>>> import numpy as np
>>> from numpy import linalg as LA
>>> np.set_printoptions(precision=2, suppress=True, linewidth=140, legacy="1.25")
>>> tidy = lambda a: np.round(a, 2) + 0
>>> K = np.load("sample0.npy")
>>> K
array([[ 1.5,  0.8, -1.3, -0.3, -0.1],
       [ 0.8, -0.4,  0.7,  2.1,  0.6],
       [ 1.2,  1.6,  1.3,  1.6,  0.3],
       [ 2.7, -0.9, -0.7,  0.8,  0.4]])
>>> K @ K
Traceback (most recent call last):
  File "<python-input-6>", line 1, in <module>
    K @ K
    ~~^~~
ValueError: matmul: Input operand 1 has a mismatch in its core dimension 0, with gufunc signature (n?,k),(k,m?)->(n?,m?) (size 4 is different from 5)
>>> gram = K.T @ K
>>> (K @ K.T).shape
(4, 4)
>>> print(tidy(LA.svd(K, compute_uv=False) ** 2))
[15.88  8.34  3.95  0.3 ]
>>> tidy(np.diag(gram))
array([11.62,  4.17,  4.36,  7.7 ,  0.62])
>>> tidy(gram)
array([[11.62,  0.37, -1.72,  5.31,  1.77],
       [ 0.37,  4.17,  1.39,  0.76, -0.2 ],
       [-1.72,  1.39,  4.36,  3.38,  0.66],
       [ 5.31,  0.76,  3.38,  7.7 ,  2.09],
       [ 1.77, -0.2 ,  0.66,  2.09,  0.62]])
>>> tidy(np.trace(gram)), tidy((K ** 2).sum())
(28.47, 28.47)
>>> t = np.radians(72)
>>> R = np.eye(5)
>>> R[3, 3] = R[4, 4] = np.cos(t)
>>> R[3, 4], R[4, 3] = -np.sin(t), np.sin(t)
>>> tidy(R)
array([[ 1.  ,  0.  ,  0.  ,  0.  ,  0.  ],
       [ 0.  ,  1.  ,  0.  ,  0.  ,  0.  ],
       [ 0.  ,  0.  ,  1.  ,  0.  ,  0.  ],
       [ 0.  ,  0.  ,  0.  ,  0.31, -0.95],
       [ 0.  ,  0.  ,  0.  ,  0.95,  0.31]])
>>> M2 = K @ R.T
>>> print(tidy(np.abs(M2 - K).max(axis=0)))
[0.   0.   0.   2.02 1.58]
>>> print(np.allclose(LA.norm(K, axis=1), LA.norm(M2, axis=1)))
True
>>> def softmax(z):
...     e = np.exp(z - z.max(axis=-1, keepdims=True))
...     return e / e.sum(axis=-1, keepdims=True)
... 
>>> tidy(softmax(10 * K[3]))
array([1., 0., 0., 0., 0.])
>>> tidy(softmax(K).sum(axis=1))
array([1., 1., 1., 1.])
>>> att = K @ K.T / np.sqrt(5)
>>> tidy(softmax(att + np.triu(np.full(att.shape, -np.inf), 1)))
array([[1.  , 0.  , 0.  , 0.  ],
       [0.05, 0.95, 0.  , 0.  ],
       [0.03, 0.16, 0.81, 0.  ],
       [0.07, 0.07, 0.03, 0.82]])
>>> softmax(att).round(6).argmax(axis=1)
array([0, 1, 2, 3])
>>> tidy(softmax(att)[3] @ K)
array([ 2.42, -0.66, -0.57,  0.84,  0.37])
>>> vec = np.array([2, 2, 3, 0, 2])
>>> (K @ vec).argmax()
2
>>> print(tidy(np.einsum("ij,j->i", K, vec)))
[ 0.5  4.1 10.1  2.3]
>>> print(tidy(K @ vec))
[ 0.5  4.1 10.1  2.3]
>>> np.sign((K @ vec).round(6))
array([1., 1., 1., 1.])
>>> tidy(K @ (2 * vec))
array([ 1. ,  8.2, 20.2,  4.6])
>>> LA.norm(K @ vec) <= LA.norm(K, 2) * LA.norm(vec) + 1e-9
True
>>> tidy(K * vec)
array([[ 3. ,  1.6, -3.9,  0. , -0.2],
       [ 1.6, -0.8,  2.1,  0. ,  1.2],
       [ 2.4,  3.2,  3.9,  0. ,  0.6],
       [ 5.4, -1.8, -2.1,  0. ,  0.8]])
>>> M2 = K / np.sqrt((K ** 2).mean(axis=1, keepdims=True))
>>> tidy(K - K.mean(axis=1, keepdims=True))
array([[ 1.38,  0.68, -1.42, -0.42, -0.22],
       [ 0.04, -1.16, -0.06,  1.34, -0.16],
       [ 0.  ,  0.4 ,  0.1 ,  0.4 , -0.9 ],
       [ 2.24, -1.36, -1.16,  0.34, -0.06]])
>>> LA.matrix_rank(K - K.mean(axis=1, keepdims=True))
4
>>> A = np.loadtxt("run2.csv", delimiter=",")
>>> print(A)
[[-3.  0.  0.]
 [ 0.  0.  0.]
 [ 0.  0.  3.]]
>>> t = np.radians(120)
>>> R = np.eye(3)
>>> R[2, 2] = R[1, 1] = np.cos(t)
>>> R[2, 1], R[1, 2] = -np.sin(t), np.sin(t)
>>> tidy(R)
array([[ 1.  ,  0.  ,  0.  ],
       [ 0.  , -0.5 ,  0.87],
       [ 0.  , -0.87, -0.5 ]])
>>> M2 = A @ R.T
>>> np.allclose(LA.norm(A, axis=1), LA.norm(M2, axis=1))
True
>>> tidy(LA.svd(A, compute_uv=False)), tidy(LA.svd(M2, compute_uv=False))
(array([3., 3., 0.]), array([3., 3., 0.]))
>>> tidy(LA.norm(A, 2) / LA.norm(A))
0.71
>>> np.argsort(-LA.norm(A, axis=0).round(6), kind="stable")[:3]
array([0, 2, 1])
>>> LA.matrix_rank(A, rtol=0.1)
2
>>> rng = np.random.default_rng(1752)
>>> M2 = A + rng.integers(-2, 3, (3, 2)) @ rng.integers(-2, 3, (2, 3))
>>> M2
array([[-2.,  2., -1.],
       [-3., -2.,  3.],
       [ 3.,  4.,  0.]])
>>> np.abs(M2 - A).sum(axis=1)
array([ 4.,  8., 10.])
>>> M2 - A
array([[ 1.,  2., -1.],
       [-3., -2.,  3.],
       [ 3.,  4., -3.]])
>>> LA.matrix_rank(M2 - A, tol=1e-8)
2
>>> ev, V = LA.eigh(A)
>>> np.unique(ev.round(6) + 0, return_counts=True)[1]
array([1, 1, 1])
>>> (ev > 1e-8).sum(), (ev < -1e-8).sum()
(1, 1)
>>> V @ np.diag(ev) @ V.T
array([[-3.,  0.,  0.],
       [ 0.,  0.,  0.],
       [ 0.,  0.,  3.]])
>>> m1 = 0.7 ** np.abs(np.subtract.outer(np.arange(5), np.arange(5)))
>>> tidy(m1)
array([[1.  , 0.7 , 0.49, 0.34, 0.24],
       [0.7 , 1.  , 0.7 , 0.49, 0.34],
       [0.49, 0.7 , 1.  , 0.7 , 0.49],
       [0.34, 0.49, 0.7 , 1.  , 0.7 ],
       [0.24, 0.34, 0.49, 0.7 , 1.  ]])
>>> # symmetric, so the eigenvalues are real
>>> t = np.radians(45)
>>> R = np.eye(5)
>>> R[3, 3] = R[1, 1] = np.cos(t)
>>> R[3, 1], R[1, 3] = -np.sin(t), np.sin(t)
>>> tidy(R)
array([[ 1.  ,  0.  ,  0.  ,  0.  ,  0.  ],
       [ 0.  ,  0.71,  0.  ,  0.71,  0.  ],
       [ 0.  ,  0.  ,  1.  ,  0.  ,  0.  ],
       [ 0.  , -0.71,  0.  ,  0.71,  0.  ],
       [ 0.  ,  0.  ,  0.  ,  0.  ,  1.  ]])
>>> M2 = m1 @ R.T
>>> tidy(LA.det(R)), tidy(np.trace(R))
(1.0, 4.41)
>>> tidy(LA.svd(m1, compute_uv=False)), tidy(LA.svd(M2, compute_uv=False))
(array([3.1 , 1.01, 0.43, 0.26, 0.19]), array([3.1 , 1.01, 0.43, 0.26, 0.19]))
>>> print(np.allclose(m1 @ m1.T, M2 @ M2.T))
True
>>> np.allclose(LA.norm(m1, axis=1), LA.norm(M2, axis=1))
True
>>> M = np.load("w.npy")
>>> print(M)
[[-1 -5]
 [-5 -1]]
>>> # equal to its transpose
>>> np.unravel_index(np.abs(M).argmax(), M.shape)
(0, 1)
>>> LA.rank(M)
Traceback (most recent call last):
  File "<python-input-79>", line 1, in <module>
    LA.rank(M)
    ^^^^^^^
AttributeError: module 'numpy.linalg' has no attribute 'rank'
>>> np.zeros(2, 2)
Traceback (most recent call last):
  File "<python-input-80>", line 1, in <module>
    np.zeros(2, 2)
    ~~~~~~~~^^^^^^
TypeError: Cannot interpret '2' as a data type
>>> ev, V = LA.eigh(M)
>>> vec = np.array([-5, -3])
>>> print(tidy(LA.eigvalsh(M[1:, 1:])))
[-1.]
>>> F = np.load("out8.npy")
>>> F
array([[-2, -1,  0,  1],
       [ 2,  3,  4,  5],
       [ 6,  7,  8,  9]])
>>> tidy(np.trace(LA.pinv(F) @ F))
2.0
>>> np.allclose(F[:-1].T @ LA.lstsq(F[:-1].T, F[-1])[0], F[-1])
True
>>> np.unique(F.round(6), axis=0).shape
(3, 4)
>>> feats = np.load("mat.npy")
>>> tidy(feats)
array([[-2.37, -0.71, -3.  , -3.15],
       [-4.09, -0.78,  2.68,  0.7 ],
       [-1.51,  1.21, -2.88,  3.6 ],
       [-0.65,  4.73,  0.73, -1.28]])
>>> vec = np.array([0, 0, 2, 0])
>>> target = feats @ vec
>>> tidy(target)
array([-6.  ,  5.36, -5.76,  1.45])
>>> tidy(LA.solve(feats, 3 * target))
array([0., 0., 6., 0.])
>>> tidy(LA.solve(feats, feats[:, 3]))
array([0., 0., 0., 1.])
>>> tidy(LA.solve(feats, target))
array([0., 0., 2., 0.])
>>> M2 = np.array([[2, -2, -2], [-1, 2, -2], [-1, 2, -1], [-1, 2, -2]])
>>> LA.matrix_rank(feats @ M2)
3
>>> tidy(np.einsum("ij->j", feats))
array([-8.61,  4.45, -2.47, -0.13])
>>> np.vstack([feats, M2.T]).shape
(7, 4)
>>> M2 @ feats
Traceback (most recent call last):
  File "<python-input-101>", line 1, in <module>
    M2 @ feats
    ~~~^~~~~~~
ValueError: matmul: Input operand 1 has a mismatch in its core dimension 0, with gufunc signature (n?,k),(k,m?)->(n?,m?) (size 4 is different from 3)
>>> tidy(np.einsum("ij,ij->i", feats, feats))
array([25., 25., 25., 25.])
>>> tidy(feats.ravel(order="F"))
array([-2.37, -4.09, -1.51, -0.65, -0.71, -0.78,  1.21,  4.73, -3.  ,  2.68, -2.88,  0.73, -3.15,  0.7 ,  3.6 , -1.28])
>>> blk = feats.reshape(4, 2, -1)
>>> tidy(np.swapaxes(blk, 1, 2)[0])
array([[-2.37, -3.  ],
       [-0.71, -3.15]])
>>> tidy(blk.transpose(1, 0, 2))
array([[[-2.37, -0.71],
        [-4.09, -0.78],
        [-1.51,  1.21],
        [-0.65,  4.73]],

       [[-3.  , -3.15],
        [ 2.68,  0.7 ],
        [-2.88,  3.6 ],
        [ 0.73, -1.28]]])
>>> tidy(blk.sum(axis=1))
array([[-5.36, -3.86],
       [-1.41, -0.08],
       [-4.39,  4.81],
       [ 0.08,  3.45]])
>>> np.einsum("ihd,jhd->hij", blk, blk).shape
(2, 4, 4)
>>> vec = np.array([5, 3, 4, -4])
>>> tidy(feats @ np.ones(4))
array([-9.23, -1.49,  0.43,  3.53])
>>> tidy(feats @ vec)
array([-13.38, -14.84, -29.82,  19.01])
>>> tidy((feats * vec).sum(axis=1))
array([-13.38, -14.84, -29.82,  19.01])
>>> (feats @ vec).argmax()
3
>>> tidy(np.einsum("ij,j->i", feats, vec))
array([-13.38, -14.84, -29.82,  19.01])
>>> np.sign((feats @ vec).round(6))
array([-1., -1., -1.,  1.])
>>> tidy(np.diff(feats, axis=0))
array([[-1.72, -0.07,  5.68,  3.84],
       [ 2.58,  1.99, -5.56,  2.9 ],
       [ 0.86,  3.52,  3.61, -4.88]])
>>> LA.rank(feats)
Traceback (most recent call last):
  File "<python-input-117>", line 1, in <module>
    LA.rank(feats)
    ^^^^^^^
AttributeError: module 'numpy.linalg' has no attribute 'rank'
>>> tidy(feats.sum(axis=1))
array([-9.23, -1.49,  0.43,  3.53])
>>> np.zeros(4, 4)
Traceback (most recent call last):
  File "<python-input-119>", line 1, in <module>
    np.zeros(4, 4)
    ~~~~~~~~^^^^^^
TypeError: Cannot interpret '4' as a data type
>>> np.unravel_index(np.abs(feats).argmax(), feats.shape)
(3, 1)
>>> print(tidy(feats.mean(axis=0)))
[-2.15  1.11 -0.62 -0.03]
>>> tidy(LA.norm(feats))
10.0
>>> tidy(LA.svd(feats, compute_uv=False))
array([5., 5., 5., 5.])
>>> feats.shape
(4, 4)
>>> tidy(np.abs(feats).max())
4.73
>>> M2 = np.array([[1, 1], [1, -1]])
>>> mat = np.kron(M2, np.kron(M2, M2))[rng.permutation(8)][:5]
>>> mat
array([[ 1, -1,  1, -1,  1, -1,  1, -1],
       [ 1,  1,  1,  1, -1, -1, -1, -1],
       [ 1, -1, -1,  1, -1,  1,  1, -1],
       [ 1,  1, -1, -1,  1,  1, -1, -1],
       [ 1, -1,  1, -1, -1,  1, -1,  1]])
>>> M2 = mat / LA.norm(mat, axis=1, keepdims=True)
>>> gram = M2 @ M2.T
>>> print(tidy(gram))
[[1. 0. 0. 0. 0.]
 [0. 1. 0. 0. 0.]
 [0. 0. 1. 0. 0.]
 [0. 0. 0. 1. 0.]
 [0. 0. 0. 0. 1.]]
>>> (gram - 2 * np.eye(5)).round(6).argmax(axis=1)
array([1, 0, 0, 0, 0])
>>> tidy(LA.norm(M2, axis=1))
array([1., 1., 1., 1., 1.])
>>> (np.abs(gram) > 0.9).astype(int)
array([[1, 0, 0, 0, 0],
       [0, 1, 0, 0, 0],
       [0, 0, 1, 0, 0],
       [0, 0, 0, 1, 0],
       [0, 0, 0, 0, 1]])
>>> np.degrees(np.arccos(np.clip(gram[2, 1], -1, 1)))
90.0
>>> tidy(gram[2])
array([0., 0., 1., 0., 0.])
>>> M2 = mat[0, 0] * mat[1:] - np.outer(mat[1:, 0], mat[0])
>>> M2
array([[ 0,  2,  0,  2, -2,  0, -2,  0],
       [ 0,  0, -2,  2, -2,  2,  0,  0],
       [ 0,  2, -2,  0,  0,  2, -2,  0],
       [ 0,  0,  0,  0, -2,  2, -2,  2]])
>>> np.flatnonzero(~M2.round(6).any(axis=1))
array([], dtype=int64)
>>> LA.matrix_rank(M2), LA.matrix_rank(mat)
(4, 5)
>>> tidy(softmax(mat[0]))
array([0.22, 0.03, 0.22, 0.03, 0.22, 0.03, 0.22, 0.03])
>>> tidy(softmax(mat).sum(axis=1))
array([1., 1., 1., 1., 1.])
>>> att = mat @ mat.T / np.sqrt(8)
>>> softmax(att).round(6).argmax(axis=1)
array([0, 1, 2, 3, 4])
>>> tidy(softmax(att + np.triu(np.full(att.shape, -np.inf), 1)))
array([[1.  , 0.  , 0.  , 0.  , 0.  ],
       [0.06, 0.94, 0.  , 0.  , 0.  ],
       [0.05, 0.05, 0.89, 0.  , 0.  ],
       [0.05, 0.05, 0.05, 0.85, 0.  ],
       [0.05, 0.05, 0.05, 0.05, 0.81]])
>>> f = np.array([4, 2, 3])
>>> np.cross(mat[2, :3], mat[0, :3])
array([-2, -2,  0])
>>> print(np.convolve(mat[2], f))
[ 4 -2 -3 -1 -5  5  3  1  1 -3]
>>> np.array([np.convolve(row, f, "same") for row in mat])
array([[-2,  5, -5,  5, -5,  5, -5,  1],
       [ 6,  9,  9,  1, -3, -9, -9, -5],
       [-2, -3, -1, -5,  5,  3,  1,  1],
       [ 6,  1, -3, -1,  3,  1, -3, -5],
       [-2,  5, -5, -3, -1, -5,  5, -1]])
>>> np.polyval(f, mat[2])
array([9, 5, 5, 9, 5, 9, 9, 5])
>>> X = np.load("layer15.npy")
>>> X
array([[0, 1, 1, 0, 1],
       [1, 0, 0, 1, 1],
       [1, 0, 0, 1, 0],
       [0, 1, 1, 0, 0],
       [1, 1, 0, 0, 0]])
>>> np.abs(np.diag(LA.qr(X)[1])) > 1e-9
array([ True,  True,  True, False,  True])
>>> print(np.allclose(X[:-1].T @ LA.lstsq(X[:-1].T, X[-1])[0], X[-1]))
False
>>> try:
...     LA.inv(X)
... except LA.LinAlgError as e:
...     print(e)
... 
Singular matrix
>>> LA.lstsq(X[:-1].T, X[-1])[2]
3
>>> tidy(np.trace(LA.pinv(X) @ X))
4.0
>>> tidy(X @ LA.pinv(X) @ X)
array([[0., 1., 1., 0., 1.],
       [1., 0., 0., 1., 1.],
       [1., 0., 0., 1., 0.],
       [0., 1., 1., 0., 0.],
       [1., 1., 0., 0., 0.]])
>>> print(np.unique(X.round(6), axis=0).shape)
(5, 5)
>>> r = LA.matrix_rank(X)
>>> r
4
>>> ns = LA.svd(X)[2][r:].T
>>> print(ns.shape)
(5, 1)
>>> [int(LA.matrix_rank(X[:i])) for i in range(1, len(X) + 1)]
[1, 2, 3, 3, 4]
>>> tidy(ns[:, 0] / ns[np.abs(ns[:, 0]).round(6).argmax(), 0])
array([ 1., -1.,  1., -1.,  0.])
>>> np.argsort(-LA.norm(X, axis=0).round(6), kind="stable")[:3]
array([0, 1, 2])
>>> LA.cond(X) > 100
True
>>> (X + X.T) / 2
array([[0., 1., 1., 0., 1.],
       [1., 0., 0., 1., 1.],
       [1., 0., 0., 1., 0.],
       [0., 1., 1., 0., 0.],
       [1., 1., 0., 0., 0.]])
>>> tidy(np.abs(LA.eigvals(X)).max())
2.48
>>> LA.determinant(X)
Traceback (most recent call last):
  File "<python-input-170>", line 1, in <module>
    LA.determinant(X)
    ^^^^^^^^^^^^^^
AttributeError: module 'numpy.linalg' has no attribute 'determinant'
